% ipython --no-banner

In [1]: import numpy as np

In [2]: import numpy.linalg as la

In [3]: np.set_printoptions(precision=1, suppress=True, linewidth=120)

In [4]: rnd = lambda a: np.round(a, 1) + 0

In [5]: E = np.load("m.npy")

In [6]: E
Out[6]: 
array([[ 0,  0,  0,  0,  0,  0,  0,  0,  0],
       [ 0,  1, -2,  3, -2,  1,  2, -2, -3],
       [ 0, -2,  4, -6,  4, -2, -4,  4,  6],
       [ 0,  3, -6,  9, -6,  3,  6, -6, -9],
       [ 0, -2,  4, -6,  4, -2, -4,  4,  6],
       [ 0,  1, -2,  3, -2,  1,  2, -2, -3],
       [ 0,  2, -4,  6, -4,  2,  4, -4, -6],
       [ 0, -2,  4, -6,  4, -2, -4,  4,  6],
       [ 0, -3,  6, -9,  6, -3, -6,  6,  9]])

In [7]: # splits into 2 blocks

In [8]: vals, evecs = la.eigvalsh(E)
Traceback (most recent call last):
  Cell In[8], line 1
    vals, evecs = la.eigvalsh(E)
ValueError: too many values to unpack (expected 2)


In [9]: vals, evecs = la.eigh(E)

In [10]: rnd(evecs @ np.diag(vals) @ evecs.T)
Out[10]: 
array([[ 0.,  0.,  0.,  0.,  0.,  0.,  0.,  0.,  0.],
       [ 0.,  1., -2.,  3., -2.,  1.,  2., -2., -3.],
       [ 0., -2.,  4., -6.,  4., -2., -4.,  4.,  6.],
       [ 0.,  3., -6.,  9., -6.,  3.,  6., -6., -9.],
       [ 0., -2.,  4., -6.,  4., -2., -4.,  4.,  6.],
       [ 0.,  1., -2.,  3., -2.,  1.,  2., -2., -3.],
       [ 0.,  2., -4.,  6., -4.,  2.,  4., -4., -6.],
       [ 0., -2.,  4., -6.,  4., -2., -4.,  4.,  6.],
       [ 0., -3.,  6., -9.,  6., -3., -6.,  6.,  9.]])

In [11]: rnd(evecs.T @ E @ evecs)
Out[11]: 
array([[ 0.,  0.,  0.,  0.,  0.,  0.,  0.,  0.,  0.],
       [ 0.,  0.,  0.,  0.,  0.,  0.,  0.,  0.,  0.],
       [ 0.,  0.,  0.,  0.,  0.,  0.,  0.,  0.,  0.],
       [ 0.,  0.,  0.,  0.,  0.,  0.,  0.,  0.,  0.],
       [ 0.,  0.,  0.,  0.,  0.,  0.,  0.,  0.,  0.],
       [ 0.,  0.,  0.,  0.,  0.,  0.,  0.,  0.,  0.],
       [ 0.,  0.,  0.,  0.,  0.,  0.,  0.,  0.,  0.],
       [ 0.,  0.,  0.,  0.,  0.,  0.,  0.,  0.,  0.],
       [ 0.,  0.,  0.,  0.,  0.,  0.,  0.,  0., 36.]])

In [12]: np.abs(evecs[:, -1]).round(6).argmax()
Out[12]: np.int64(3)

In [13]: np.unique(vals.round(6) + 0, return_counts=True)[1]
Out[13]: array([8, 1])

In [14]: rnd(np.abs(evecs[:, -1]))
Out[14]: array([0. , 0.2, 0.3, 0.5, 0.3, 0.2, 0.3, 0.3, 0.5])

In [15]: rnd(vals.sum()), np.trace(E)
Out[15]: (np.float64(36.0), np.int64(36))

In [16]: rnd(evecs.T @ evecs)
Out[16]: 
array([[1., 0., 0., 0., 0., 0., 0., 0., 0.],
       [0., 1., 0., 0., 0., 0., 0., 0., 0.],
       [0., 0., 1., 0., 0., 0., 0., 0., 0.],
       [0., 0., 0., 1., 0., 0., 0., 0., 0.],
       [0., 0., 0., 0., 1., 0., 0., 0., 0.],
       [0., 0., 0., 0., 0., 1., 0., 0., 0.],
       [0., 0., 0., 0., 0., 0., 1., 0., 0.],
       [0., 0., 0., 0., 0., 0., 0., 1., 0.],
       [0., 0., 0., 0., 0., 0., 0., 0., 1.]])

In [17]: rnd(vals)
Out[17]: array([ 0.,  0.,  0.,  0.,  0.,  0.,  0.,  0., 36.])

In [18]: rng = np.random.default_rng(121)

In [19]: idx = rng.permutation(9)

In [20]: idx
Out[20]: array([6, 2, 5, 8, 7, 1, 4, 3, 0])

In [21]: A2 = E[idx][:, idx]

In [22]: np.allclose(A2, E)
Out[22]: False

In [23]: np.trace(A2)
Out[23]: np.int64(36)

In [24]: left, sigma, Vh = la.svd(E)

In [25]: np.argmax(sigma[:-1] / (sigma[1:] + 1e-6)) + 1
Out[25]: np.int64(1)

In [26]: A2 = left[:, :1] @ np.diag(sigma[:1]) @ Vh[:1]

In [27]: la.matrix_rank(A2)
Out[27]: np.int64(1)

In [28]: rnd(A2)
Out[28]: 
array([[ 0.,  0.,  0.,  0.,  0.,  0.,  0.,  0.,  0.],
       [ 0.,  1., -2.,  3., -2.,  1.,  2., -2., -3.],
       [ 0., -2.,  4., -6.,  4., -2., -4.,  4.,  6.],
       [ 0.,  3., -6.,  9., -6.,  3.,  6., -6., -9.],
       [ 0., -2.,  4., -6.,  4., -2., -4.,  4.,  6.],
       [ 0.,  1., -2.,  3., -2.,  1.,  2., -2., -3.],
       [ 0.,  2., -4.,  6., -4.,  2.,  4., -4., -6.],
       [ 0., -2.,  4., -6.,  4., -2., -4.,  4.,  6.],
       [ 0., -3.,  6., -9.,  6., -3., -6.,  6.,  9.]])

In [29]: np.flatnonzero(la.matrix_power((E != 0) + (E.T != 0) + np.eye(9), 9)[5])
Out[29]: array([1, 2, 3, 4, 5, 6, 7, 8])

In [30]: (E != 0).astype(int)
Out[30]: 
array([[0, 0, 0, 0, 0, 0, 0, 0, 0],
       [0, 1, 1, 1, 1, 1, 1, 1, 1],
       [0, 1, 1, 1, 1, 1, 1, 1, 1],
       [0, 1, 1, 1, 1, 1, 1, 1, 1],
       [0, 1, 1, 1, 1, 1, 1, 1, 1],
       [0, 1, 1, 1, 1, 1, 1, 1, 1],
       [0, 1, 1, 1, 1, 1, 1, 1, 1],
       [0, 1, 1, 1, 1, 1, 1, 1, 1],
       [0, 1, 1, 1, 1, 1, 1, 1, 1]])

In [31]: E @ E
Out[31]: 
array([[   0,    0,    0,    0,    0,    0,    0,    0,    0],
       [   0,   36,  -72,  108,  -72,   36,   72,  -72, -108],
       [   0,  -72,  144, -216,  144,  -72, -144,  144,  216],
       [   0,  108, -216,  324, -216,  108,  216, -216, -324],
       [   0,  -72,  144, -216,  144,  -72, -144,  144,  216],
       [   0,   36,  -72,  108,  -72,   36,   72,  -72, -108],
       [   0,   72, -144,  216, -144,   72,  144, -144, -216],
       [   0,  -72,  144, -216,  144,  -72, -144,  144,  216],
       [   0, -108,  216, -324,  216, -108, -216,  216,  324]])

In [32]: rnd(la.det(E))
Out[32]: np.float64(0.0)

In [33]: rnd(np.sort(la.eigvals(E).real))
Out[33]: array([ 0.,  0.,  0.,  0.,  0.,  0.,  0.,  0., 36.])

In [34]: rnd(la.norm(E, 2) / la.norm(E))
Out[34]: np.float64(1.0)

In [35]: [round(float(x), 1) for x in la.svd(E, compute_uv=False)[:3]]
Out[35]: [36.0, 0.0, 0.0]

In [36]: arr = np.loadtxt("w.csv", delimiter=",")

In [37]: arr
Out[37]: 
array([[-1.,  2.,  0.,  0.],
       [-1.,  2.,  0.,  0.],
       [ 0.,  0., -1.,  2.],
       [ 0.,  0., -1.,  2.]])

In [38]: # null space of dimension 2

In [39]: rnd(la.det(2 * arr)), rnd(la.det(arr))
Out[39]: (np.float64(0.0), np.float64(0.0))

In [40]: np.einsum("ij,ji->", arr, arr)
Out[40]: np.float64(2.0)

In [41]: rnd(la.det(arr.T))
Out[41]: np.float64(0.0)

In [42]: rnd(la.eigvals(arr))
Out[42]: array([0., 1., 0., 1.])

In [43]: rnd(la.det(arr[::-1]))
Out[43]: np.float64(0.0)

In [44]: try:
    ...:     la.inv(arr)
    ...: except la.LinAlgError as e:
    ...:     print(e)
    ...: 
Singular matrix

In [45]: np.abs(np.diag(la.qr(arr)[1])) > 1e-9
Out[45]: array([ True, False,  True, False])

In [46]: np.allclose(arr[:-1].T @ la.lstsq(arr[:-1].T, arr[-1])[0], arr[-1])
Out[46]: True

In [47]: A = np.load("case10.npy")

In [48]: A
Out[48]: 
array([[-0.7,  2.2,  0.2, -0.7, -1.4,  1.9,  1.6,  0.6,  2. ,  0.6,  0.6],
       [-0.9,  1.6, -0.6, -0.9, -0.6,  2. ,  1.8,  0.2,  2.1,  1.1,  1.2],
       [-1.5,  1.5,  0.1, -1.1, -1.2,  2. ,  2.1,  0. ,  2. ,  0.8,  0.9],
       [-1.1,  1.8,  0.1, -0.8, -1.1,  2.2,  2.1, -0.4,  2.2,  1.2,  1. ],
       [-0.4,  1.9, -0.1, -1.5, -0.2,  2.4,  2.1, -0.5,  2.3,  0.6,  1.1],
       [-1.2,  1.9,  0.1, -0.8, -1.4,  1.8,  2. , -0.4,  1.6,  0.6,  0.9],
       [-1. ,  2.2,  0.5, -0.7, -1.1,  2.2,  1.8,  0.4,  1.4,  0.6,  0.7],
       [-1.3,  1.8,  0.2, -1.5, -1.3,  2. ,  1.8,  0.1,  2.1,  1.3,  0.7],
       [-1.2,  1.5, -0.1, -0.8, -1. ,  1.9,  2. ,  0.1,  2. ,  1. ,  1.2],
       [ 1.9, -0.4,  0.8, -1. , -0.2,  0. ,  0.8, -1. , -1.9,  0.4, -1.2],
       [ 2.4, -0.2,  0.9, -0.3, -0.1,  0.1,  0.8, -1.3, -2.3, -0.2, -0.4],
       [ 2.3, -0.4,  0.8, -0.9,  0.6,  0.1,  1.2, -0.7, -1.6, -0.2, -0.9],
       [ 2.4,  0.5,  0.7, -0.5, -0.6, -0.2,  0.9, -1.2, -1.8, -0.1, -0.6],
       [ 2. , -0.3,  1.3, -1.4,  0.1,  0. ,  1.4, -0.8, -2.3,  0.2, -0.5],
       [ 1.8, -0.1,  1.2, -0.6, -0.1, -0.6,  1.3, -1.1, -1.8, -0.1, -1.2],
       [ 2.5, -0.6,  1.1, -1.2,  0.2, -0.1,  0.9, -1.4, -1.8, -0.3, -1.4],
       [ 2.1,  0.3,  0.8, -0.4, -0.2,  0.4,  0.8, -0.3, -1.8, -0.1, -1. ],
       [ 2.2, -0.4,  1. , -1. ,  0. , -0.1,  1.2, -0.8, -1.9,  0.3, -1.4]])

In [49]: A2 = A / la.norm(A, axis=1, keepdims=True)

In [50]: gram = A2 @ A2.T

In [51]: rnd(la.norm(A2, axis=1))
Out[51]: array([1., 1., 1., 1., 1., 1., 1., 1., 1., 1., 1., 1., 1., 1., 1., 1., 1., 1.])

In [52]: hat = A @ la.solve(A.T @ A, A.T)

In [53]: rnd(np.diag(hat))
Out[53]: array([0.7, 0.6, 0.5, 0.7, 0.8, 0.6, 0.7, 0.6, 0.4, 0.5, 0.7, 0.4, 0.7, 0.8, 0.8, 0.6, 0.5, 0.4])

In [54]: np.allclose(hat @ hat, hat)
Out[54]: True

In [55]: rnd(np.trace(hat))
Out[55]: np.float64(11.0)

In [56]: blk = np.stack([A, 2 * A, A[::-1]])

In [57]: la.matrix_rank(blk.reshape(3, -1))
Out[57]: np.int64(2)

In [58]: blk.shape
Out[58]: (3, 18, 11)

In [59]: la.matrix_rank(blk)
Out[59]: array([11, 11, 11])

In [60]: A2 = np.c_[A[:, :2] @ np.array([[-3, 1], [-1, 1]]), np.array([3, 3, -1, -2, -3, 0, 0, -2, 1, -1, -2, 3, 1, -3, -1, 3, -1, 0])]

In [61]: rnd(A2)
Out[61]: 
array([[-0.1,  1.5,  3. ],
       [ 1.1,  0.7,  3. ],
       [ 3. ,  0. , -1. ],
       [ 1.5,  0.7, -2. ],
       [-0.7,  1.5, -3. ],
       [ 1.7,  0.7,  0. ],
       [ 0.8,  1.2,  0. ],
       [ 2.1,  0.5, -2. ],
       [ 2.1,  0.3,  1. ],
       [-5.3,  1.5, -1. ],
       [-7. ,  2.2, -2. ],
       [-6.5,  1.9,  3. ],
       [-7.7,  2.9,  1. ],
       [-5.7,  1.7, -3. ],
       [-5.3,  1.7, -1. ],
       [-6.9,  1.9,  3. ],
       [-6.6,  2.4, -1. ],
       [-6.2,  1.8,  0. ]])

In [62]: rnd(la.norm(A2 - A @ la.lstsq(A, A2)[0], axis=0))
Out[62]: array([0. , 0. , 5.3])

In [63]: F = np.load("a.npy")

In [64]: F
Out[64]: 
array([[-0.2, -3.2,  0.9, -1.9,  2.7, -0.3, -1.7],
       [ 1. , -2.5,  1.1, -3.7,  0.9,  1.4, -0.2],
       [-1.3,  4. ,  1. ,  0.1,  1.5,  1. , -1.7],
       [-1.3,  1.8,  2.3, -2.7, -0.1, -1.1,  2.4],
       [ 1.8,  1.5,  3. , -1.4, -1.6, -0.2, -2.5],
       [ 0.5, -1.1,  0.8, -0.7, -1.1, -2. , -4.1],
       [-0.3, -1.5,  3.8, -1.2, -0.3,  2.4,  1. ],
       [-1.6, -3. ,  0.9,  3.1,  0.2,  1.4, -1. ],
       [ 0.4,  0. ,  1.7,  1.8, -1.8,  3.7,  1.5],
       [ 0.7, -3.8, -1. , -1.3, -1.4, -2.2,  0.8],
       [ 2.5, -0.7,  0. ,  0.9,  0.5, -3.9,  1.6],
       [-3.2,  3.5, -0.3,  0. ,  1.1, -0.6, -0.9]])

In [65]: vec = np.array([-1, 2, -2, -2, -2, 2, -1])

In [66]: target = F @ vec

In [67]: rnd(la.lstsq(F, target)[0])
Out[67]: array([-1.,  2., -2., -2., -2.,  2., -1.])

In [68]: target = target + 0.1 * rng.normal(size=12)

In [69]: rnd(target)
Out[69]: array([ -8.4,   0.5,   7.8,   1.5,   3.3,  -0.7,  -3.4,  -9.2,   2. ,  -6. , -16.2,   8.1])

In [70]: coef, *_ = la.lstsq(F, target)

In [71]: [round(float(la.norm(la.solve(F.T @ F + lam * np.eye(7), F.T @ target))), 2) for lam in (0, 1, 10, 100)]
Out[71]: [4.71, 4.42, 3.03, 1.09]

In [72]: rnd(coef)
Out[72]: array([-1.,  2., -2., -2., -2.,  2., -1.])

In [73]: np.count_nonzero(F)
Out[73]: np.int64(81)

In [74]: rnd(la.svd(F, compute_uv=False))
Out[74]: array([9.3, 7.9, 7.4, 6.4, 5.5, 3.7, 3.3])

In [75]: rnd(F - F[0])
Out[75]: 
array([[ 0. ,  0. ,  0. ,  0. ,  0. ,  0. ,  0. ],
       [ 1.2,  0.7,  0.2, -1.8, -1.8,  1.7,  1.5],
       [-1.1,  7.2,  0.1,  2. , -1.2,  1.3,  0. ],
       [-1.1,  5. ,  1.4, -0.8, -2.8, -0.8,  4.1],
       [ 2. ,  4.7,  2.1,  0.5, -4.3,  0.1, -0.8],
       [ 0.7,  2.1, -0.1,  1.2, -3.8, -1.7, -2.4],
       [-0.1,  1.7,  2.9,  0.7, -3. ,  2.7,  2.7],
       [-1.4,  0.2,  0. ,  5. , -2.5,  1.7,  0.7],
       [ 0.6,  3.2,  0.8,  3.7, -4.5,  4. ,  3.2],
       [ 0.9, -0.6, -1.9,  0.6, -4.1, -1.9,  2.5],
       [ 2.7,  2.5, -0.9,  2.8, -2.2, -3.6,  3.3],
       [-3. ,  6.7, -1.2,  1.9, -1.6, -0.3,  0.8]])

In [76]: rnd(F.sum(axis=0))
Out[76]: array([-1. , -5. , 14.2, -7. ,  0.6, -0.4, -4.8])

In [77]: np.abs(F).max()
Out[77]: np.float64(4.1)

In [78]: np.zeros(12, 7)
Traceback (most recent call last):
  Cell In[78], line 1
    np.zeros(12, 7)
TypeError: Cannot interpret '7' as a data type


In [79]: F.shape
Out[79]: (12, 7)
